In [1]: import numpy as np

In [2]: np.set_printoptions(suppress=True, linewidth=200)

In [3]: def tidy(a):
   ...:     return np.round(a, 2) + 0
   ...: 

In [4]: E = np.load("layer9.npy")

In [5]: E
Out[5]: 
array([[ 1.29,  1.05,  0.9 ,  0.33],
       [ 0.9 , -1.7 , -0.7 , -0.7 ],
       [ 1.2 ,  0.9 ,  0.9 ,  0.3 ],
       [ 0.3 , -2.  , -1.2 , -0.2 ]])

In [6]: rng = np.random.default_rng(159)

In [7]: z = rng.permutation(4)

In [8]: z
Out[8]: array([0, 1, 2, 3])

In [9]: out = E[z][:, z]

In [10]: tidy(np.linalg.det(out)), tidy(np.linalg.det(E[z]))
Out[10]: (np.float64(-0.2), np.float64(-0.2))

In [11]: tidy(np.sort(np.abs(np.linalg.eigvals(out))))
Out[11]: array([0.09, 0.44, 2.14, 2.38])

In [12]: tidy(np.trace(out))
Out[12]: np.float64(0.29)

In [13]: out
Out[13]: 
array([[ 1.29,  1.05,  0.9 ,  0.33],
       [ 0.9 , -1.7 , -0.7 , -0.7 ],
       [ 1.2 ,  0.9 ,  0.9 ,  0.3 ],
       [ 0.3 , -2.  , -1.2 , -0.2 ]])

In [14]: out = np.array([[-8, -1], [-6, 8], [-9, 4], [1, -5]])

In [15]: tidy(np.einsum("ik,kj->ij", E, out))
Out[15]: 
array([[-24.39,   9.06],
       [  8.6 , -13.8 ],
       [-22.8 ,   8.1 ],
       [ 20.2 , -20.1 ]])

In [16]: tidy(out.T @ E.T)
Out[16]: 
array([[-24.39,   8.6 , -22.8 ,  20.2 ],
       [  9.06, -13.8 ,   8.1 , -20.1 ]])

In [17]: np.linalg.matrix_rank(E @ out)
Out[17]: np.int64(2)

In [18]: np.vstack([E, out.T]).shape
Out[18]: (6, 4)

In [19]: print(np.linalg.matrix_rank(np.vstack([E, out.T])))
4

In [20]: f = np.array([4, -3, 5])

In [21]: np.convolve(E[3], f)
Out[21]: array([ 1.2, -8.9,  2.7, -7.2, -5.4, -1. ])

In [22]: tidy(np.correlate(E[3], E[0], "full"))
Out[22]: array([ 0.1 , -0.39, -1.88, -2.86, -4.02, -1.76, -0.26])

In [23]: tidy(np.cross(E[3, :3], E[0, :3]))
Out[23]: array([-0.54, -1.82,  2.9 ])
